% python3 -q
>>> import numpy as np
>>> np.set_printoptions(suppress=True, linewidth=140)
>>> W0 = np.array([[6, 5, 1, 3, 1],
...     [5, 4, 6, 0, 0],
...     [1, 6, 4, 3, 4],
...     [3, 0, 3, 4, 0],
...     [1, 0, 4, 0, 2]])
>>> W0
array([[6, 5, 1, 3, 1],
       [5, 4, 6, 0, 0],
       [1, 6, 4, 3, 4],
       [3, 0, 3, 4, 0],
       [1, 0, 4, 0, 2]])
>>> rng = np.random.default_rng(9598)
>>> z = rng.permutation(5)
>>> A2 = W0[:, z] * rng.choice([-1, 1], 5)
>>> A2
array([[-6,  1,  1, -5, -3],
       [-5,  0,  6, -4,  0],
       [-1,  4,  4, -6, -3],
       [-3,  0,  3,  0, -4],
       [-1,  2,  4,  0,  0]])
>>> left, _, Vt = np.linalg.svd(W0.T @ A2)
>>> z
array([0, 4, 2, 1, 3])
>>> np.round(np.linalg.lstsq(W0, A2)[0], 2) + 0
array([[-1.,  0.,  0.,  0.,  0.],
       [ 0.,  0.,  0., -1.,  0.],
       [ 0.,  0.,  1.,  0.,  0.],
       [ 0.,  0.,  0.,  0., -1.],
       [ 0.,  1.,  0.,  0.,  0.]])
>>> mat = np.load("mat.npy")
>>> print(mat)
[[ -8  -8   9   2]
 [ -9  -8  -4  -2]
 [  2   0   3  -6]
 [  4  -3   9   1]
 [ -5  -8   0  -8]
 [-44 -40  -7  -6]]
>>> P = mat @ np.linalg.solve(mat.T @ mat, mat.T)
>>> round(float(np.trace(P)), 2)
4.0
>>> np.allclose(P @ P, P)
True
>>> x = np.array([0, 1, 1, 2])
>>> target = mat @ x
>>> np.round(np.linalg.lstsq(mat, target)[0], 2) + 0
array([0., 1., 1., 2.])
>>> target = target + 0.3 * rng.normal(size=6)
>>> target.round(2)
array([  4.69, -16.38,  -8.82,   7.74, -24.04, -59.08])
>>> coef, *_ = np.linalg.lstsq(mat, target)
>>> round(np.linalg.norm(target - mat @ coef), 2)
np.float64(0.43)
>>> x = np.array([-4, 1, 0, -5])
>>> mat * x
array([[ 32,  -8,   0, -10],
       [ 36,  -8,   0,  10],
       [ -8,   0,   0,  30],
       [-16,  -3,   0,  -5],
       [ 20,  -8,   0,  40],
       [176, -40,   0,  30]])
>>> mat @ (2 * x)
array([ 28,  76,  44, -48, 104, 332])
>>> (mat * x).sum(axis=1)
array([ 14,  38,  22, -24,  52, 166])
>>> A2 = np.c_[mat[:, :3] @ np.array([[-1, 3, 2], [2, -1, -2], [3, 1, 3]]), np.array([0, -1, 3, 3, -2, 0])]
>>> A2
array([[ 19,  -7,  27,   0],
       [-19, -23, -14,  -1],
       [  7,   9,  13,   3],
       [ 17,  24,  41,   3],
       [-11,  -7,   6,  -2],
       [-57, -99, -29,   0]])
>>> np.round(np.linalg.lstsq(mat, A2[:, 0])[0], 2) + 0
array([-1.,  2.,  3.,  0.])
>>> u, r1 = A2[1], A2[0]
>>> u @ u
np.int64(1087)
>>> u @ r1
np.int64(-578)
>>> p = (u @ r1) / (u @ u) * u
>>> p.round(2)
array([10.1 , 12.23,  7.44,  0.53])
>>> np.outer(u, r1)
array([[-361,  133, -513,    0],
       [-437,  161, -621,    0],
       [-266,   98, -378,    0],
       [ -19,    7,  -27,    0]])
>>> np.linalg.matrix_rank(np.outer(u, r1))
np.int64(1)
>>> np.round(r1 - p, 2)
array([  8.9 , -19.23,  19.56,  -0.53])
>>> feats = np.load("test4.npy")
>>> print(feats)
[[0 1 1 1 0 1]
 [1 0 1 1 0 1]
 [1 1 0 1 0 1]
 [1 1 1 0 0 1]
 [0 0 0 0 0 0]
 [1 1 1 1 0 0]]
>>> try:
...     np.linalg.cholesky(feats)
... except np.linalg.LinAlgError as e:
...     print(e)
... 
Matrix is not positive definite
>>> np.all(np.linalg.eigvalsh(feats) > 0)
np.False_
>>> [round(float(x), 2) for x in np.linalg.svd(feats, compute_uv=False)[:3]]
[4.0, 1.0, 1.0]
>>> print(np.argsort(-np.linalg.norm(feats, axis=0).round(6), kind="stable")[:3])
[0 1 2]
>>> np.linalg.matrix_rank(feats, rtol=0.1)
np.int64(5)
>>> round(float(np.linalg.norm(feats, 2) / np.linalg.norm(feats)), 2)
0.89
>>> print(np.linalg.cond(feats) > 100)
True
